$ python3 -q
>>> import numpy as np
>>> import numpy.linalg as la
>>> np.set_printoptions(precision=2, suppress=True, linewidth=120, legacy="1.25")
>>> def tidy(a):
...     return np.round(a, 2) + 0
... 
>>> rng = np.random.default_rng(47)
>>> arr = np.eye(9, dtype=int)[rng.permutation(9)] * np.array([1, -2, 5, 3, 0, 4, -3, -3, -3])
>>> arr
array([[ 0,  0,  0,  0,  0,  0,  0, -3,  0],
       [ 0,  0,  0,  0,  0,  0,  0,  0, -3],
       [ 1,  0,  0,  0,  0,  0,  0,  0,  0],
       [ 0,  0,  5,  0,  0,  0,  0,  0,  0],
       [ 0,  0,  0,  0,  0,  0,  0,  0,  0],
       [ 0, -2,  0,  0,  0,  0,  0,  0,  0],
       [ 0,  0,  0,  0,  0,  4,  0,  0,  0],
       [ 0,  0,  0,  3,  0,  0,  0,  0,  0],
       [ 0,  0,  0,  0,  0,  0, -3,  0,  0]])
>>> tidy(la.norm(arr, axis=0))
array([1., 2., 5., 3., 0., 4., 3., 3., 3.])
>>> arr[:, 8] @ arr[:, 6]
0
>>> tidy(la.pinv(arr))
array([[ 0.  ,  0.  ,  1.  ,  0.  ,  0.  ,  0.  ,  0.  ,  0.  ,  0.  ],
       [ 0.  ,  0.  ,  0.  ,  0.  ,  0.  , -0.5 ,  0.  ,  0.  ,  0.  ],
       [ 0.  ,  0.  ,  0.  ,  0.2 ,  0.  ,  0.  ,  0.  ,  0.  ,  0.  ],
       [ 0.  ,  0.  ,  0.  ,  0.  ,  0.  ,  0.  ,  0.  ,  0.33,  0.  ],
       [ 0.  ,  0.  ,  0.  ,  0.  ,  0.  ,  0.  ,  0.  ,  0.  ,  0.  ],
       [ 0.  ,  0.  ,  0.  ,  0.  ,  0.  ,  0.  ,  0.25,  0.  ,  0.  ],
       [ 0.  ,  0.  ,  0.  ,  0.  ,  0.  ,  0.  ,  0.  ,  0.  , -0.33],
       [-0.33,  0.  ,  0.  ,  0.  ,  0.  ,  0.  ,  0.  ,  0.  ,  0.  ],
       [ 0.  , -0.33,  0.  ,  0.  ,  0.  ,  0.  ,  0.  ,  0.  ,  0.  ]])
>>> J = np.loadtxt("run8.csv", delimiter=",")
>>> tidy(J)
array([[-0.88, -0.25, -0.38, -0.11,  0.1 ],
       [ 0.3 , -0.51, -0.24, -0.71, -0.29],
       [ 0.24,  0.38, -0.58, -0.23,  0.64],
       [-0.06, -0.31,  0.61, -0.28,  0.67],
       [ 0.27, -0.66, -0.29,  0.59,  0.24]])
>>> tidy(np.einsum("ij,ji->", J, J))
2.01
>>> tidy(la.eigvals(J).sum().real)
-2.01
>>> tidy(la.det(2 * J)), tidy(la.det(J))
(32.0, 1.0)
>>> idx = rng.permutation(5)
>>> idx
array([3, 4, 0, 1, 2])
>>> Y = J[idx][:, idx]
>>> tidy(np.diag(Y))
array([-0.28,  0.24, -0.88, -0.51, -0.58])
>>> tidy(la.det(Y)), tidy(la.det(J[idx]))
(1.0, 1.0)
>>> tidy(np.trace(Y))
-2.01
>>> x0 = np.array([-6, -3, 1, 6, -7])
>>> target = J @ x0
>>> b, lr = np.zeros(5), 1 / la.norm(J, 2) ** 2
>>> for i in range(40):
...     b -= lr * J.T @ (J @ b - target)
...     if i % 10 == 0: print(i, round(la.norm(J @ b - target), 2))
... 
0 0.0
10 0.0
20 0.0
30 0.0
>>> tidy(b)
array([-6., -3.,  1.,  6., -7.])
>>> tidy(la.svd(J, compute_uv=False))
array([1., 1., 1., 1., 1.])
>>> q, evecs = la.qr(J[:, :4])[0], la.qr(J[:, 4:])[0]
>>> sv = la.svd(q.T @ evecs, compute_uv=False)
>>> tidy(np.degrees(np.arccos(sv.clip(0, 1))))
array([90.])
>>> (sv > 0.9).sum()
0
>>> tidy(la.norm(q @ q.T - evecs @ evecs.T, 2))
1.0
